% python3 -q
>>> import numpy as np
>>> np.set_printoptions(precision=1, suppress=True, linewidth=160, sign=" ")
>>> r0 = np.array([0, 2, 1, 0, 2])
>>> g = np.array([3, 5, 3, 3, 5, 1])
>>> A = np.outer(r0, g)
>>> A
array([[  0,   0,   0,   0,   0,   0],
       [  6,  10,   6,   6,  10,   2],
       [  3,   5,   3,   3,   5,   1],
       [  0,   0,   0,   0,   0,   0],
       [  6,  10,   6,   6,  10,   2]])
>>> # rows 0 and 3 are equal
>>> U, sv, VT = np.linalg.svd(A)
>>> sv.round(1) + 0
array([ 26.5,   0. ,   0. ,   0. ,   0. ])
>>> out = U[:, :1] @ np.diag(sv[:1]) @ VT[:1]
>>> np.round(np.linalg.norm(A - out) / np.linalg.norm(A), 1)
np.float64(0.0)
>>> round(np.linalg.norm(A - out, 2), 1), round(sv[1], 1)
(np.float64(0.0), np.float64(0.0))
>>> np.round(np.trace(np.linalg.pinv(A) @ A), 1)
np.float64(1.0)
>>> np.linalg.lstsq(A[:-1].T, A[-1])[2]
np.int32(1)
>>> U, sv, VT = np.linalg.svd(A)
>>> evecs = VT[:(sv > 1e-8).sum()]
>>> rng = np.random.default_rng(6524)
>>> vec = A[0] + 5 * A[1] + rng.integers(2) * np.eye(6)[0]
>>> vec
array([ 31.,  50.,  30.,  30.,  50.,  10.])
>>> np.round(np.linalg.norm(vec - evecs.T @ evecs @ vec), 1)
np.float64(0.9)
>>> F = np.loadtxt("w.csv", delimiter=",")
>>> F
array([[ 2.,  0.,  0.,  0.],
       [ 0., -4.,  0.,  0.],
       [ 0.,  0., -3.,  0.],
       [ 0.,  0.,  0.,  2.]])
>>> F.shape
(4, 4)
>>> np.unravel_index(np.abs(F).argmax(), F.shape)
(np.int64(1), np.int64(1))
>>> F.sum(axis=1)
array([ 2., -4., -3.,  2.])
>>> np.count_nonzero(F)
np.int64(4)
>>> F - F[0]
array([[ 0.,  0.,  0.,  0.],
       [-2., -4.,  0.,  0.],
       [-2.,  0., -3.,  0.],
       [-2.,  0.,  0.,  2.]])
>>> np.diff(F, axis=0)
array([[-2., -4.,  0.,  0.],
       [ 0.,  4., -3.,  0.],
       [ 0.,  0.,  3.,  2.]])
>>> np.linalg.matrix_rank(F)
np.int64(4)
>>> np.abs(F).max()
np.float64(4.0)
>>> F.sum(axis=0)
array([ 2., -4., -3.,  2.])
>>> out = F / np.sqrt((F ** 2).mean(axis=1, keepdims=True))
>>> np.linalg.matrix_rank(F - F.mean(axis=1, keepdims=True))
np.int64(3)
>>> out[2]
array([ 0.,  0., -2.,  0.])
>>> out = np.array([[0, 2], [1, 2]])
>>> feats = np.triu(out)
>>> feats
array([[ 0,  2],
       [ 0,  2]])
>>> r = np.linalg.matrix_rank(A)
>>> r
np.int64(1)
>>> null = np.linalg.svd(A)[2][r:].T
>>> [int(np.linalg.matrix_rank(A[:, :j + 1])) for j in range(6)]
[1, 1, 1, 1, 1, 1]
>>> np.allclose(A @ null, 0)
True
>>> np.linalg.matrix_rank(A.T @ A), np.linalg.matrix_rank(A @ A.T)
(np.int64(1), np.int64(1))
>>> [int(np.linalg.matrix_rank(np.delete(A, i, axis=0))) for i in range(5)]
[1, 1, 1, 1, 1]
>>> U, sv, VT = np.linalg.svd(feats)
>>> sv
array([ 2.8,  0. ])
>>> out = U[:, :1] @ np.diag(sv[:1]) @ VT[:1]
>>> out
array([[ 0.,  2.],
       [ 0.,  2.]])
>>> round(np.linalg.norm(feats - out, 2), 1), sv[1]
(np.float64(0.0), np.float64(0.0))
>>> round(float(np.abs(feats - out).max()), 1)
0.0
>>> round(float(np.linalg.norm(feats - out) / np.linalg.norm(feats)), 1)
0.0
>>> labels = rng.permutation(2)
>>> labels
array([ 1,  0])
>>> out = feats[labels][:, labels]
>>> np.trace(out)
np.int64(2)
>>> np.allclose(out, feats)
False
>>> np.diag(out)
array([ 2,  0])
>>> out
array([[ 2,  0],
       [ 2,  0]])
>>> th = np.radians(135)
>>> Rm = np.eye(2)
>>> Rm[0, 0] = Rm[1, 1] = np.cos(th)
>>> Rm[0, 1], Rm[1, 0] = -np.sin(th), np.sin(th)
>>> Rm
array([[-0.7, -0.7],
       [ 0.7, -0.7]])
>>> out = feats @ Rm.T
>>> np.linalg.svd(feats, compute_uv=False), np.round(np.linalg.svd(out, compute_uv=False), 1) + 0
(array([ 2.8,  0. ]), array([ 2.8,  0. ]))
>>> round(float(np.linalg.det(Rm)), 1), round(np.trace(Rm), 1)
(1.0, np.float64(-1.4))
>>> np.allclose(np.linalg.norm(feats, axis=1), np.linalg.norm(out, axis=1))
True
>>> out
array([[-1.4, -1.4],
       [-1.4, -1.4]])
>>> np.abs(out - feats).max(axis=0)
array([ 1.4,  3.4])
